% ipython --no-banner

In [1]: import numpy as np

In [2]: import numpy.linalg as la

In [3]: np.set_printoptions(precision=2, suppress=True, linewidth=120, sign=" ")

In [4]: mat = np.load("a.npy")

In [5]: print(mat)
[[ 13.28  -3.81 -10.72  15.2  -14.18]
 [ 11.42  -4.52  -9.3   13.91 -12.4 ]
 [  0.89 -20.37  -0.63  19.58  -1.62]
 [ -7.49 -18.29   2.28   2.48   1.99]
 [ -7.89  -2.8    2.31 -12.63   2.6 ]
 [-10.91 -13.92  10.07   5.69  12.79]
 [  3.71  -8.28  -7.67   1.3  -10.79]
 [ -8.79 -10.3   11.21   9.92  14.59]
 [  3.37  13.91 -11.48 -27.29 -15.2 ]
 [  1.91  18.08   0.39 -10.9    1.39]
 [  6.79 -11.49   0.86  29.28   1.19]
 [  7.11   3.84  -8.17  -2.17 -10.83]
 [ -2.88 -17.    -0.12   8.    -0.97]
 [ 11.57  -1.6   -6.79  16.84  -8.83]
 [  0.6   -2.12  -7.58 -11.9  -10.62]
 [ -6.05  -5.76  13.4   17.    18.01]
 [  1.38  -3.11  -1.7    2.91  -2.41]
 [ -3.2   13.9   -3.02 -26.69  -3.81]
 [-16.21  -0.61  14.71 -10.39  19.37]
 [-14.32 -12.51   9.22  -5.89  11.39]
 [  9.88  -3.29  -6.11  15.52  -8.03]
 [  0.04  13.51  -1.43 -15.08  -1.43]
 [  0.82  -4.02  -2.79  -0.01  -3.98]
 [  1.47   6.59   3.19   4.15   4.78]
 [-11.42 -12.89   7.52  -1.7    9.2 ]
 [ -3.72 -10.01  11.4   22.82  15.2 ]
 [ -5.69  11.44   2.83 -18.99   4.  ]
 [  3.43   4.3   -6.89  -9.34  -9.2 ]]

In [6]: cen = mat - mat.mean(axis=0)

In [7]: U, sigma, Vh = la.svd(cen, full_matrices=False)

In [8]: Vh[0] * np.sign(Vh[0, np.abs(Vh[0]).argmax()])
Out[8]: array([-0.04, -0.51,  0.21,  0.79,  0.27])

In [9]: la.matrix_rank(cen)
Out[9]: np.int64(5)

In [10]: cov = np.cov(mat, rowvar=False)

In [11]: np.argsort(-mat.std(axis=0).round(6), kind="stable")
Out[11]: array([ 3,  1,  4,  0,  2])

In [12]: print(np.median(mat, axis=0))
[ 0.71 -3.55 -0.38  1.89 -1.2 ]

In [13]: np.polyfit(mat[:, 4], mat[:, 0], 1)
Out[13]: array([-0.64, -0.7 ])

In [14]: np.unravel_index(np.abs(mat).argmax(), mat.shape)
Out[14]: (np.int64(10), np.int64(3))

In [15]: mat.mean(axis=0)
Out[15]: array([-0.75, -2.9 ,  0.18,  1.13,  0.08])

In [16]: np.abs(mat).max()
Out[16]: np.float64(29.28)

In [17]: la.svd(mat, compute_uv=False)
Out[17]: array([ 90.24,  74.85,  37.86,   0.12,   0.08])

In [18]: U, sigma, Vh = la.svd(mat)

In [19]: np.argmax(sigma[:-1] / (sigma[1:] + 1e-6)) + 1
Out[19]: np.int64(3)

In [20]: Y = U[:, :3] @ np.diag(sigma[:3]) @ Vh[:3]

In [21]: round(float(la.norm(mat - Y, 2)), 2), np.round(sigma[3], 2)
Out[21]: (0.12, np.float64(0.12))

In [22]: la.matrix_rank(mat, rtol=0.05)
Out[22]: np.int64(3)

In [23]: feats = np.array([[1.88, 1.92, 0.06, 1.94],
    ...:     [-2.69, -0.96, -0.5, -0.64],
    ...:     [-0.05, 1.38, -0.29, -0.03],
    ...:     [0.17, 1.46, -0.45, 1.14],
    ...:     [-2.44, -0.59, -0.66, 0.06],
    ...:     [-0.33, 0.21, 0.72, -0.62]])

In [24]: r0 = np.array([8, 5, 1])

In [25]: np.cross(feats[3, :3], feats[4, :3])
Out[25]: array([-1.23,  1.21,  3.46])

In [26]: np.polyval(r0, feats[3])
Out[26]: array([  2.08,  25.35,   0.37,  17.1 ])

In [27]: W = np.array([[2, 0], [0, 3], [3, 3], [2, 1]])

In [28]: b = np.array([3, 3])

In [29]: H = np.maximum(feats @ W + b, 0)

In [30]: print((H > 0).mean(axis=0))
[ 0.67  0.67]

In [31]: H
Out[31]: 
array([[ 10.82,  10.88],
       [  0.  ,   0.  ],
       [  1.97,   6.24],
       [  4.27,   7.17],
       [  0.  ,   0.  ],
       [  3.26,   5.17]])

In [32]: W2 = np.array([[3, -3], [1, 1]])

In [33]: H @ W2
Out[33]: 
array([[ 43.34, -21.58],
       [  0.  ,   0.  ],
       [ 12.15,   0.33],
       [ 19.98,  -5.64],
       [  0.  ,   0.  ],
       [ 14.95,  -4.61]])

In [34]: W @ W2
Out[34]: 
array([[ 6, -6],
       [ 3,  3],
       [12, -6],
       [ 7, -5]])

In [35]: r0 = np.array([2, -1, 1, -1, 0, 1]) + 0.5

In [36]: K = np.outer(r0, r0) / (r0 @ r0)

In [37]: K
Out[37]: 
array([[ 0.54, -0.11,  0.33, -0.11,  0.11,  0.33],
       [-0.11,  0.02, -0.07,  0.02, -0.02, -0.07],
       [ 0.33, -0.07,  0.2 , -0.07,  0.07,  0.2 ],
       [-0.11,  0.02, -0.07,  0.02, -0.02, -0.07],
       [ 0.11, -0.02,  0.07, -0.02,  0.02,  0.07],
       [ 0.33, -0.07,  0.2 , -0.07,  0.07,  0.2 ]])

In [38]: # equal to its transpose

In [39]: np.round(np.abs(la.eigvals(K)).max(), 2)
Out[39]: np.float64(1.0)

In [40]: K @ K
Out[40]: 
array([[ 0.54, -0.11,  0.33, -0.11,  0.11,  0.33],
       [-0.11,  0.02, -0.07,  0.02, -0.02, -0.07],
       [ 0.33, -0.07,  0.2 , -0.07,  0.07,  0.2 ],
       [-0.11,  0.02, -0.07,  0.02, -0.02, -0.07],
       [ 0.11, -0.02,  0.07, -0.02,  0.02,  0.07],
       [ 0.33, -0.07,  0.2 , -0.07,  0.07,  0.2 ]])

In [41]: round(float(np.trace(K)), 2)
Out[41]: 1.0

In [42]: print(la.matrix_power(K, 4))
[[ 0.54 -0.11  0.33 -0.11  0.11  0.33]
 [-0.11  0.02 -0.07  0.02 -0.02 -0.07]
 [ 0.33 -0.07  0.2  -0.07  0.07  0.2 ]
 [-0.11  0.02 -0.07  0.02 -0.02 -0.07]
 [ 0.11 -0.02  0.07 -0.02  0.02  0.07]
 [ 0.33 -0.07  0.2  -0.07  0.07  0.2 ]]

In [43]: np.round(la.det(K), 2)
Out[43]: np.float64(0.0)

In [44]: K.reshape(2, -1)
Out[44]: 
array([[ 0.54, -0.11,  0.33, -0.11,  0.11,  0.33, -0.11,  0.02, -0.07,  0.02, -0.02, -0.07,  0.33, -0.07,  0.2 ,
        -0.07,  0.07,  0.2 ],
       [-0.11,  0.02, -0.07,  0.02, -0.02, -0.07,  0.11, -0.02,  0.07, -0.02,  0.02,  0.07,  0.33, -0.07,  0.2 ,
        -0.07,  0.07,  0.2 ]])

In [45]: t3 = K.reshape(6, 2, -1)

In [46]: np.einsum("ihd,jhd->hij", t3, t3).shape
Out[46]: (2, 6, 6)

In [47]: print(t3.transpose(1, 0, 2))
[[[ 0.54 -0.11  0.33]
  [-0.11  0.02 -0.07]
  [ 0.33 -0.07  0.2 ]
  [-0.11  0.02 -0.07]
  [ 0.11 -0.02  0.07]
  [ 0.33 -0.07  0.2 ]]

 [[-0.11  0.11  0.33]
  [ 0.02 -0.02 -0.07]
  [-0.07  0.07  0.2 ]
  [ 0.02 -0.02 -0.07]
  [-0.02  0.02  0.07]
  [-0.07  0.07  0.2 ]]]

In [48]: np.swapaxes(t3, 1, 2)[0]
Out[48]: 
array([[ 0.54, -0.11],
       [-0.11,  0.11],
       [ 0.33,  0.33]])

In [49]: U, sigma, Vh = la.svd(K)

In [50]: evecs = Vh[:(sigma > 1e-8).sum()]

In [51]: rng = np.random.default_rng(76913)

In [52]: x = K[3] + 2 * K[4] + rng.integers(2) * np.eye(6)[3]

In [53]: x
Out[53]: array([ 0.11, -0.02,  0.07, -0.02,  0.02,  0.07])

In [54]: print(np.diag(evecs.T @ evecs))
[ 0.54  0.02  0.2   0.02  0.02  0.2 ]

In [55]: print(round(la.norm(x - evecs.T @ evecs @ x), 2))
0.0

In [56]: np.abs(np.diag(la.qr(K)[1])) > 1e-9
Out[56]: array([ True, False, False, False, False, False])

In [57]: print(round(float(np.trace(la.pinv(K) @ K)), 2))
1.0

In [58]: print(np.allclose(K[:-1].T @ la.lstsq(K[:-1].T, K[-1])[0], K[-1]))
True
